$ ipython --no-banner

In [1]: import numpy as np

In [2]: import numpy.linalg as la

In [3]: np.set_printoptions(precision=2, suppress=True, linewidth=200, floatmode="fixed")

In [4]: W0 = np.loadtxt("out16.csv", delimiter=",")

In [5]: W0
Out[5]: 
array([[5.00, 0.00, 4.00, 0.00, 4.00, 0.00, 4.00, 0.00, 0.00, 4.00, 4.00, 0.00],
       [0.00, 5.00, 0.00, 4.00, 0.00, 0.00, 0.00, 0.00, 0.00, 0.00, 0.00, 0.00],
       [4.00, 0.00, 5.00, 0.00, 4.00, 0.00, 4.00, 0.00, 0.00, 4.00, 4.00, 0.00],
       [0.00, 4.00, 0.00, 5.00, 0.00, 0.00, 0.00, 0.00, 0.00, 0.00, 0.00, 0.00],
       [4.00, 0.00, 4.00, 0.00, 5.00, 0.00, 4.00, 0.00, 0.00, 4.00, 4.00, 0.00],
       [0.00, 0.00, 0.00, 0.00, 0.00, 5.00, 0.00, 4.00, 4.00, 0.00, 0.00, 4.00],
       [4.00, 0.00, 4.00, 0.00, 4.00, 0.00, 5.00, 0.00, 0.00, 4.00, 4.00, 0.00],
       [0.00, 0.00, 0.00, 0.00, 0.00, 4.00, 0.00, 5.00, 4.00, 0.00, 0.00, 4.00],
       [0.00, 0.00, 0.00, 0.00, 0.00, 4.00, 0.00, 4.00, 5.00, 0.00, 0.00, 4.00],
       [4.00, 0.00, 4.00, 0.00, 4.00, 0.00, 4.00, 0.00, 0.00, 5.00, 4.00, 0.00],
       [4.00, 0.00, 4.00, 0.00, 4.00, 0.00, 4.00, 0.00, 0.00, 4.00, 5.00, 0.00],
       [0.00, 0.00, 0.00, 0.00, 0.00, 4.00, 0.00, 4.00, 4.00, 0.00, 0.00, 5.00]])

In [6]: round(np.abs(la.eigvals(W0)).max(), 2)
Out[6]: np.float64(25.0)

In [7]: print(np.round(la.det(W0), 2))
3825.0

In [8]: (W0 + W0.T) / 2
Out[8]: 
array([[5.00, 0.00, 4.00, 0.00, 4.00, 0.00, 4.00, 0.00, 0.00, 4.00, 4.00, 0.00],
       [0.00, 5.00, 0.00, 4.00, 0.00, 0.00, 0.00, 0.00, 0.00, 0.00, 0.00, 0.00],
       [4.00, 0.00, 5.00, 0.00, 4.00, 0.00, 4.00, 0.00, 0.00, 4.00, 4.00, 0.00],
       [0.00, 4.00, 0.00, 5.00, 0.00, 0.00, 0.00, 0.00, 0.00, 0.00, 0.00, 0.00],
       [4.00, 0.00, 4.00, 0.00, 5.00, 0.00, 4.00, 0.00, 0.00, 4.00, 4.00, 0.00],
       [0.00, 0.00, 0.00, 0.00, 0.00, 5.00, 0.00, 4.00, 4.00, 0.00, 0.00, 4.00],
       [4.00, 0.00, 4.00, 0.00, 4.00, 0.00, 5.00, 0.00, 0.00, 4.00, 4.00, 0.00],
       [0.00, 0.00, 0.00, 0.00, 0.00, 4.00, 0.00, 5.00, 4.00, 0.00, 0.00, 4.00],
       [0.00, 0.00, 0.00, 0.00, 0.00, 4.00, 0.00, 4.00, 5.00, 0.00, 0.00, 4.00],
       [4.00, 0.00, 4.00, 0.00, 4.00, 0.00, 4.00, 0.00, 0.00, 5.00, 4.00, 0.00],
       [4.00, 0.00, 4.00, 0.00, 4.00, 0.00, 4.00, 0.00, 0.00, 4.00, 5.00, 0.00],
       [0.00, 0.00, 0.00, 0.00, 0.00, 4.00, 0.00, 4.00, 4.00, 0.00, 0.00, 5.00]])

In [9]: np.sort(np.abs(la.eigvals(W0)))
Out[9]: array([ 1.00,  1.00,  1.00,  1.00,  1.00,  1.00,  1.00,  1.00,  1.00,  9.00, 17.00, 25.00])

In [10]: W0 @ W0
Out[10]: 
array([[105.00,   0.00, 104.00,   0.00, 104.00,   0.00, 104.00,   0.00,   0.00, 104.00, 104.00,   0.00],
       [  0.00,  41.00,   0.00,  40.00,   0.00,   0.00,   0.00,   0.00,   0.00,   0.00,   0.00,   0.00],
       [104.00,   0.00, 105.00,   0.00, 104.00,   0.00, 104.00,   0.00,   0.00, 104.00, 104.00,   0.00],
       [  0.00,  40.00,   0.00,  41.00,   0.00,   0.00,   0.00,   0.00,   0.00,   0.00,   0.00,   0.00],
       [104.00,   0.00, 104.00,   0.00, 105.00,   0.00, 104.00,   0.00,   0.00, 104.00, 104.00,   0.00],
       [  0.00,   0.00,   0.00,   0.00,   0.00,  73.00,   0.00,  72.00,  72.00,   0.00,   0.00,  72.00],
       [104.00,   0.00, 104.00,   0.00, 104.00,   0.00, 105.00,   0.00,   0.00, 104.00, 104.00,   0.00],
       [  0.00,   0.00,   0.00,   0.00,   0.00,  72.00,   0.00,  73.00,  72.00,   0.00,   0.00,  72.00],
       [  0.00,   0.00,   0.00,   0.00,   0.00,  72.00,   0.00,  72.00,  73.00,   0.00,   0.00,  72.00],
       [104.00,   0.00, 104.00,   0.00, 104.00,   0.00, 104.00,   0.00,   0.00, 105.00, 104.00,   0.00],
       [104.00,   0.00, 104.00,   0.00, 104.00,   0.00, 104.00,   0.00,   0.00, 104.00, 105.00,   0.00],
       [  0.00,   0.00,   0.00,   0.00,   0.00,  72.00,   0.00,  72.00,  72.00,   0.00,   0.00,  73.00]])

In [11]: print(la.matrix_power(W0, 3))
[[2605.00    0.00 2604.00    0.00 2604.00    0.00 2604.00    0.00    0.00 2604.00 2604.00    0.00]
 [   0.00  365.00    0.00  364.00    0.00    0.00    0.00    0.00    0.00    0.00    0.00    0.00]
 [2604.00    0.00 2605.00    0.00 2604.00    0.00 2604.00    0.00    0.00 2604.00 2604.00    0.00]
 [   0.00  364.00    0.00  365.00    0.00    0.00    0.00    0.00    0.00    0.00    0.00    0.00]
 [2604.00    0.00 2604.00    0.00 2605.00    0.00 2604.00    0.00    0.00 2604.00 2604.00    0.00]
 [   0.00    0.00    0.00    0.00    0.00 1229.00    0.00 1228.00 1228.00    0.00    0.00 1228.00]
 [2604.00    0.00 2604.00    0.00 2604.00    0.00 2605.00    0.00    0.00 2604.00 2604.00    0.00]
 [   0.00    0.00    0.00    0.00    0.00 1228.00    0.00 1229.00 1228.00    0.00    0.00 1228.00]
 [   0.00    0.00    0.00    0.00    0.00 1228.00    0.00 1228.00 1229.00    0.00    0.00 1228.00]
 [2604.00    0.00 2604.00    0.00 2604.00    0.00 2604.00    0.00    0.00 2605.00 2604.00    0.00]
 [2604.00    0.00 2604.00    0.00 2604.00    0.00 2604.00    0.00    0.00 2604.00 2605.00    0.00]
 [   0.00    0.00    0.00    0.00    0.00 1228.00    0.00 1228.00 1228.00    0.00    0.00 1229.00]]

In [12]: vec = np.array([-4, 4, -3, -5, -2, -5, -5, 5, 4, 5, -5, 0])

In [13]: target = W0 @ vec

In [14]: b, lr = np.zeros(12), 1 / la.norm(W0, 2) ** 2

In [15]: for i in range(5):
    ...:     b -= lr * W0.T @ (W0 @ b - target)
    ...:     if i % 1 == 0: print(i, round(la.norm(W0 @ b - target), 2))
    ...: 
0 23.2
1 17.1
2 14.75
3 13.89
4 13.55

In [16]: b
Out[16]: array([-2.35, -0.21, -2.34, -0.29, -2.33,  0.91, -2.35,  0.99,  0.98, -2.27, -2.35,  0.95])

In [17]: round(float(la.cond(W0)), 2)
Out[17]: 25.0

In [18]: q, vecs = la.qr(W0[:, :3])[0], la.qr(W0[:, 3:])[0]

In [19]: sigma = la.svd(q.T @ vecs, compute_uv=False)

In [20]: (sigma > 0.9).sum()
Out[20]: np.int64(2)

In [21]: K = np.load("w.npy")

In [22]: K
Out[22]: 
array([[0.00, 0.00, 2.00, 2.00, 0.00, 0.00, 0.00, 2.00],
       [0.00, 0.00, 0.00, 0.00, 0.00, 0.00, 0.00, 0.00],
       [2.00, 0.00, 0.00, 0.00, 0.00, 0.00, 0.00, 0.00],
       [2.00, 0.00, 0.00, 0.00, 0.00, 0.00, 0.00, 0.00],
       [0.00, 0.00, 0.00, 0.00, 0.00, 0.00, 0.00, 0.00],
       [0.00, 0.00, 0.00, 0.00, 0.00, 0.00, 0.00, 0.00],
       [0.00, 0.00, 0.00, 0.00, 0.00, 0.00, 0.00, 0.00],
       [2.00, 0.00, 0.00, 0.00, 0.00, 0.00, 0.00, 0.00]])

In [23]: vals, vecs = la.eigh(K)

In [24]: vec = np.array([1, 1, 0, 0, 0, 2, 0, 0])

In [25]: vecs * np.maximum(vals, 0) @ vecs.T
Out[25]: 
array([[1.73, 0.00, 1.00, 1.00, 0.00, 0.00, 0.00, 1.00],
       [0.00, 0.00, 0.00, 0.00, 0.00, 0.00, 0.00, 0.00],
       [1.00, 0.00, 0.58, 0.58, 0.00, 0.00, 0.00, 0.58],
       [1.00, 0.00, 0.58, 0.58, 0.00, 0.00, 0.00, 0.58],
       [0.00, 0.00, 0.00, 0.00, 0.00, 0.00, 0.00, 0.00],
       [0.00, 0.00, 0.00, 0.00, 0.00, 0.00, 0.00, 0.00],
       [0.00, 0.00, 0.00, 0.00, 0.00, 0.00, 0.00, 0.00],
       [1.00, 0.00, 0.58, 0.58, 0.00, 0.00, 0.00, 0.58]])

In [26]: (np.sign(vecs[:, -1].round(6)) == np.sign(vecs[0, -1].round(6))).astype(int)
Out[26]: array([1, 0, 1, 1, 0, 0, 0, 1])

In [27]: print(np.round(vecs * np.abs(vals) @ vecs.T, 2) + 0)
[[3.46 0.00 0.00 0.00 0.00 0.00 0.00 0.00]
 [0.00 0.00 0.00 0.00 0.00 0.00 0.00 0.00]
 [0.00 0.00 1.15 1.15 0.00 0.00 0.00 1.15]
 [0.00 0.00 1.15 1.15 0.00 0.00 0.00 1.15]
 [0.00 0.00 0.00 0.00 0.00 0.00 0.00 0.00]
 [0.00 0.00 0.00 0.00 0.00 0.00 0.00 0.00]
 [0.00 0.00 0.00 0.00 0.00 0.00 0.00 0.00]
 [0.00 0.00 1.15 1.15 0.00 0.00 0.00 1.15]]

In [28]: np.abs(K).sum(axis=1).max(), round(float(np.abs(vals).max()), 2)
Out[28]: (np.float64(6.0), 3.46)

In [29]: rank = la.matrix_rank(K)

In [30]: print(rank)
2

In [31]: null = la.svd(K)[2][rank:].T

In [32]: la.matrix_rank(K.T @ K), la.matrix_rank(K @ K.T)
Out[32]: (np.int64(2), np.int64(2))

In [33]: print(null.shape)
(8, 6)

In [34]: print([int(la.matrix_rank(K[:, :j + 1])) for j in range(8)])
[1, 1, 2, 2, 2, 2, 2, 2]

In [35]: M = np.loadtxt("mat.csv", delimiter=",")

In [36]: M.round(2) + 0
Out[36]: 
array([[ 0.01,  0.06,  0.01,  0.09, -0.04],
       [ 0.06,  0.29,  0.03,  0.42, -0.16],
       [ 0.01,  0.03,  0.00,  0.05, -0.02],
       [ 0.09,  0.42,  0.05,  0.60, -0.23],
       [-0.04, -0.16, -0.02, -0.23,  0.09]])

In [37]: vals, vecs = la.eigh(M)

In [38]: vec = np.array([-1, 0, -2, -1, -1])

In [39]: np.round(vecs * np.abs(vals) @ vecs.T, 2) + 0
Out[39]: 
array([[ 0.01,  0.06,  0.01,  0.09, -0.04],
       [ 0.06,  0.29,  0.03,  0.42, -0.16],
       [ 0.01,  0.03,  0.00,  0.05, -0.02],
       [ 0.09,  0.42,  0.05,  0.60, -0.23],
       [-0.04, -0.16, -0.02, -0.23,  0.09]])

In [40]: round(float(vec @ M @ vec), 2)
Out[40]: 0.51

In [41]: (np.sign(vecs[:, -1].round(6)) == np.sign(vecs[0, -1].round(6))).astype(int)
Out[41]: array([1, 1, 1, 1, 0])
